>>> import numpy as np
>>> from numpy import linalg as LA
>>> np.set_printoptions(precision=3, suppress=True, linewidth=140, sign=" ")
>>> W0 = np.load("w.npy")
>>> W0
array([[-2, -1,  0,  1,  2,  3],
       [ 4,  5,  6,  7,  8,  9],
       [10, 11, 12, 13, 14, 15],
       [16, 17, 18, 19, 20, 21],
       [22, 23, 24, 25, 26, 27],
       [28, 29, 30, 31, 32, 33]])
>>> # null space of dimension 4
>>> left, sig, VT = LA.svd(W0)
>>> print(sig.round(3) + 0)
[ 111.813    5.634    0.       0.       0.       0.   ]
>>> np.argmax(sig[:-1] / (sig[1:] + 1e-6)) + 1
np.int64(2)
>>> Y = left[:, :2] @ np.diag(sig[:2]) @ VT[:2]
>>> Y.round(3) + 0
array([[-2., -1.,  0.,  1.,  2.,  3.],
       [ 4.,  5.,  6.,  7.,  8.,  9.],
       [10., 11., 12., 13., 14., 15.],
       [16., 17., 18., 19., 20., 21.],
       [22., 23., 24., 25., 26., 27.],
       [28., 29., 30., 31., 32., 33.]])
>>> LA.matrix_rank(Y)
np.int64(2)
>>> theta = np.radians(120)
>>> r_ = np.eye(6)
>>> r_[2, 2] = r_[1, 1] = np.cos(theta)
>>> r_[2, 1], r_[1, 2] = -np.sin(theta), np.sin(theta)
>>> r_
array([[ 1.   ,  0.   ,  0.   ,  0.   ,  0.   ,  0.   ],
       [ 0.   , -0.5  ,  0.866,  0.   ,  0.   ,  0.   ],
       [ 0.   , -0.866, -0.5  ,  0.   ,  0.   ,  0.   ],
       [ 0.   ,  0.   ,  0.   ,  1.   ,  0.   ,  0.   ],
       [ 0.   ,  0.   ,  0.   ,  0.   ,  1.   ,  0.   ],
       [ 0.   ,  0.   ,  0.   ,  0.   ,  0.   ,  1.   ]])
>>> Y = W0 @ r_.T
>>> Y
array([[ -2.   ,   0.5  ,   0.866,   1.   ,   2.   ,   3.   ],
       [  4.   ,   2.696,  -7.33 ,   7.   ,   8.   ,   9.   ],
       [ 10.   ,   4.892, -15.526,  13.   ,  14.   ,  15.   ],
       [ 16.   ,   7.088, -23.722,  19.   ,  20.   ,  21.   ],
       [ 22.   ,   9.285, -31.919,  25.   ,  26.   ,  27.   ],
       [ 28.   ,  11.481, -40.115,  31.   ,  32.   ,  33.   ]])
>>> np.allclose(LA.norm(W0, axis=1), LA.norm(Y, axis=1))
True
>>> np.round(LA.svd(W0, compute_uv=False), 3) + 0, np.round(LA.svd(Y, compute_uv=False), 3) + 0
(array([ 111.813,    5.634,    0.   ,    0.   ,    0.   ,    0.   ]), array([ 111.813,    5.634,    0.   ,    0.   ,    0.   ,    0.   ]))
>>> np.abs(Y - W0).max(axis=0)
array([  0.   ,  17.519,  70.115,   0.   ,   0.   ,   0.   ])
>>> r = LA.matrix_rank(W0)
>>> r
np.int64(2)
>>> N = LA.svd(W0)[2][r:].T
>>> N @ N.T
array([[ 0.476, -0.381, -0.238, -0.095,  0.048,  0.19 ],
       [-0.381,  0.705, -0.21 , -0.124, -0.038,  0.048],
       [-0.238, -0.21 ,  0.819, -0.152, -0.124, -0.095],
       [-0.095, -0.124, -0.152,  0.819, -0.21 , -0.238],
       [ 0.048, -0.038, -0.124, -0.21 ,  0.705, -0.381],
       [ 0.19 ,  0.048, -0.095, -0.238, -0.381,  0.476]])
>>> np.allclose(W0 @ N, 0)
True
>>> [int(LA.matrix_rank(W0[:, :j + 1])) for j in range(6)]
[1, 2, 2, 2, 2, 2]
>>> [int(LA.matrix_rank(W0[:i])) for i in range(1, len(W0) + 1)]
[1, 2, 2, 2, 2, 2]
>>> LA.matrix_rank(W0.T @ W0), LA.matrix_rank(W0 @ W0.T)
(np.int64(2), np.int64(2))
>>> N.shape
(6, 4)
>>> blk = np.stack([W0, -2 * W0, W0[::-1]])
>>> blk.shape
(3, 6, 6)
>>> LA.matrix_rank(blk.reshape(3, -1))
np.int64(2)
>>> print(np.round(LA.det(blk), 3) + 0)
[ 0.  0.  0.]
